$ python -q
>>> import numpy as np
>>> np.set_printoptions(suppress=True, linewidth=100)
>>> rnd = lambda a: np.round(a, 3) + 0
>>> W0 = np.load("run2.npy")
>>> print(W0)
[[2 4 1 0 4 2 3 2]
 [2 2 4 1 0 4 2 3]
 [3 2 2 4 1 0 4 2]
 [2 3 2 2 4 1 0 4]
 [4 2 3 2 2 4 1 0]
 [0 4 2 3 2 2 4 1]
 [1 0 4 2 3 2 2 4]
 [4 1 0 4 2 3 2 2]]
>>> x = np.array([-3, -2, -1, -1, -3, 1, 0, -3])
>>> target = W0 @ x
>>> coef, lr = np.zeros(8), 1 / np.linalg.norm(W0, 2) ** 2
>>> for i in range(25):
...     coef -= lr * W0.T @ (W0 @ coef - target)
...     if i % 5 == 0: print(i, round(np.linalg.norm(W0 @ coef - target), 3))
... 
0 15.531
5 11.22
10 8.298
15 6.319
20 4.981
>>> print(rnd(np.linalg.cond(W0)))
9.0
>>> left, sigma, vt = np.linalg.svd(W0, full_matrices=False)
>>> print(rnd(sigma / sigma[0]))
[1.    0.29  0.29  0.248 0.248 0.12  0.12  0.111]
>>> print(rnd(left.T @ left))
[[1. 0. 0. 0. 0. 0. 0. 0.]
 [0. 1. 0. 0. 0. 0. 0. 0.]
 [0. 0. 1. 0. 0. 0. 0. 0.]
 [0. 0. 0. 1. 0. 0. 0. 0.]
 [0. 0. 0. 0. 1. 0. 0. 0.]
 [0. 0. 0. 0. 0. 1. 0. 0.]
 [0. 0. 0. 0. 0. 0. 1. 0.]
 [0. 0. 0. 0. 0. 0. 0. 1.]]
>>> print(rnd(np.cumsum(sigma ** 2) / np.sum(sigma ** 2)))
[0.75  0.813 0.876 0.923 0.969 0.98  0.991 1.   ]
>>> print(rnd(np.abs(vt[0])))
[0.354 0.354 0.354 0.354 0.354 0.354 0.354 0.354]
>>> rng = np.random.default_rng(92)
>>> z = rng.permutation(8)
>>> M2 = W0[:, z] * rng.choice([-1, 1], 8)
>>> print(M2)
[[-4 -3  1 -2  2  0 -2 -4]
 [ 0 -2  4 -3  2  1 -4 -2]
 [-1 -4  2 -2  3  4  0 -2]
 [-4  0  2 -4  2  2 -1 -3]
 [-2 -1  3  0  4  2 -4 -2]
 [-2 -4  2 -1  0  3 -2 -4]
 [-3 -2  4 -4  1  2 -2  0]
 [-2 -2  0 -2  4  4 -3 -1]]
>>> left, _, vt = np.linalg.svd(W0.T @ M2)
>>> print(rnd(left @ vt))
[[ 0.  0.  0.  0.  1.  0.  0.  0.]
 [ 0.  0.  0.  0.  0.  0.  0. -1.]
 [ 0.  0.  1.  0.  0.  0.  0.  0.]
 [ 0.  0.  0.  0.  0.  1.  0.  0.]
 [-1.  0.  0.  0.  0.  0.  0.  0.]
 [ 0.  0.  0.  0.  0.  0. -1.  0.]
 [ 0. -1.  0.  0.  0.  0.  0.  0.]
 [ 0.  0.  0. -1.  0.  0.  0.  0.]]
